$ python3 -q
>>> import numpy as np
>>> np.set_printoptions(precision=3, suppress=True, linewidth=200, legacy="1.25")
>>> W0 = np.loadtxt("w.csv", delimiter=",")
>>> print(W0)
[[-2.2    1.9   -0.5   -1.273]
 [-0.4   -1.6   -0.1   -0.464]
 [ 2.5    0.     2.1    6.148]
 [-0.3   -1.3   -1.4   -3.908]
 [ 1.     0.    -0.6   -1.516]
 [ 0.3   -0.2   -0.5   -1.215]
 [-1.4    0.3   -0.3   -0.6  ]
 [-0.3    0.7    0.1    0.231]
 [ 0.5    0.    -1.1   -3.591]
 [-0.1    0.6   -1.7   -5.188]
 [ 0.1    0.2    0.5    1.953]
 [ 0.    -0.2    0.4    0.869]
 [-0.1    0.4    2.     6.171]
 [-1.1    0.7   -0.7   -1.919]
 [-0.2    1.6   -0.9   -2.821]
 [ 0.7   -2.9    0.4    0.579]
 [-0.1    0.4   -1.    -2.966]
 [-2.4    2.4    1.3    3.843]
 [ 0.8   -0.8   -1.5   -4.939]
 [-2.2    0.9   -0.5   -2.346]
 [ 0.9   -1.1   -1.5   -4.581]
 [ 0.1    0.7   -0.6   -1.77 ]
 [ 0.6   -0.1    0.     0.052]
 [-0.2    0.4   -1.6   -5.017]
 [ 0.9    0.2    0.     0.04 ]]
>>> cent = W0[[1, 0]].astype(float)
>>> for _ in range(5):
...     lab = np.linalg.norm(W0[:, None] - cent, axis=-1).argmin(axis=1)
...     cent = np.array([W0[lab == j].mean(axis=0) for j in range(2)])
... 
>>> print(lab)
[1 0 0 1 1 1 1 0 1 1 0 0 0 1 1 0 1 0 1 1 1 1 0 1 0]
>>> print(np.abs(cent[1] - cent[0]).argmax())
3
>>> print(cent)
[[ 0.16  -0.09   0.67   1.942]
 [-0.28   0.273 -0.96  -2.91 ]]
>>> print(np.argsort(-np.linalg.norm(cent, axis=0).round(6), kind="stable")[:3])
[3 2 0]
>>> cen = W0 - W0.mean(axis=0)
>>> vecs = np.linalg.svd(cen)[2][:3]
>>> M2 = cen - cen @ vecs.T @ vecs
>>> print(round(float(np.linalg.norm(M2) / np.linalg.norm(cen)), 3))
0.025
>>> print(np.diag(vecs.T @ vecs))
[1.    0.999 0.099 0.902]
>>> print(M2.std(axis=0))
[0.001 0.002 0.086 0.028]
>>> print((cen @ vecs.T).std(axis=0))
[3.216 1.348 0.717]
>>> cen = (W0 - W0.mean(axis=0)) / W0.std(axis=0)
>>> print(np.argwhere(np.abs(cen) > 2))
[[ 2  0]
 [ 2  2]
 [ 2  3]
 [12  2]
 [12  3]
 [15  1]
 [17  0]
 [17  1]]
>>> print(cen.std(axis=0))
[1. 1. 1. 1.]
>>> c = np.linalg.lstsq(np.delete(cen, 0, axis=1), cen[:, 0])[0]
>>> print(np.abs(c).argmax())
2
>>> print(c)
[-0.583 -1.018  1.163]
>>> d = np.linalg.norm(W0[:, None] - W0[None], axis=-1)
>>> print(d[19].round(6).argsort(kind="stable")[:4])
[19 13  0  6]
>>> print(np.unravel_index(d.round(6).argmax(), d.shape))
(2, 9)
>>> print(np.flatnonzero(d[19] < d.mean() / 2))
[ 0  6 13 19]
>>> print(np.linalg.matrix_rank(d ** 2))
6
>>> K = np.load("run1.npy")
>>> print(K)
[[2 0 3 3 3 4]
 [0 2 5 0 2 5]
 [0 0 0 3 1 5]
 [0 0 0 0 2 1]
 [0 0 0 0 0 3]
 [0 0 0 0 0 1]]
>>> rng = np.random.default_rng(40459)
>>> lab = rng.permutation(6)
>>> print(lab)
[5 3 4 1 0 2]
>>> M2 = K[lab][:, lab]
>>> print(round(np.linalg.det(M2), 3), round(np.linalg.det(K[lab]), 3))
-0.0 0.0
>>> print(np.argsort(-np.linalg.norm(K, axis=0).round(6), kind="stable")[:3])
[5 2 3]
>>> print(round(float(np.linalg.norm(K, 2) / np.linalg.norm(K)), 3))
0.891
>>> m1 = np.load("mat.npy")
>>> print(m1)
[[6. 0. 5. 0. 0. 0. 0. 0.]
 [0. 6. 0. 5. 5. 0. 0. 0.]
 [5. 0. 6. 0. 0. 0. 0. 0.]
 [0. 5. 0. 6. 5. 0. 0. 0.]
 [0. 5. 0. 5. 6. 0. 0. 0.]
 [0. 0. 0. 0. 0. 6. 5. 5.]
 [0. 0. 0. 0. 0. 5. 6. 5.]
 [0. 0. 0. 0. 0. 5. 5. 6.]]
>>> x0 = np.ones(8)
>>> for _ in range(4):
...     x0 = m1 @ x0
...     x0 /= np.linalg.norm(x0)
...     print(round(x0 @ m1 @ x0, 3))
... 
15.319
15.653
15.83
15.918
>>> print(x0)
[0.09  0.405 0.09  0.405 0.405 0.405 0.405 0.405]
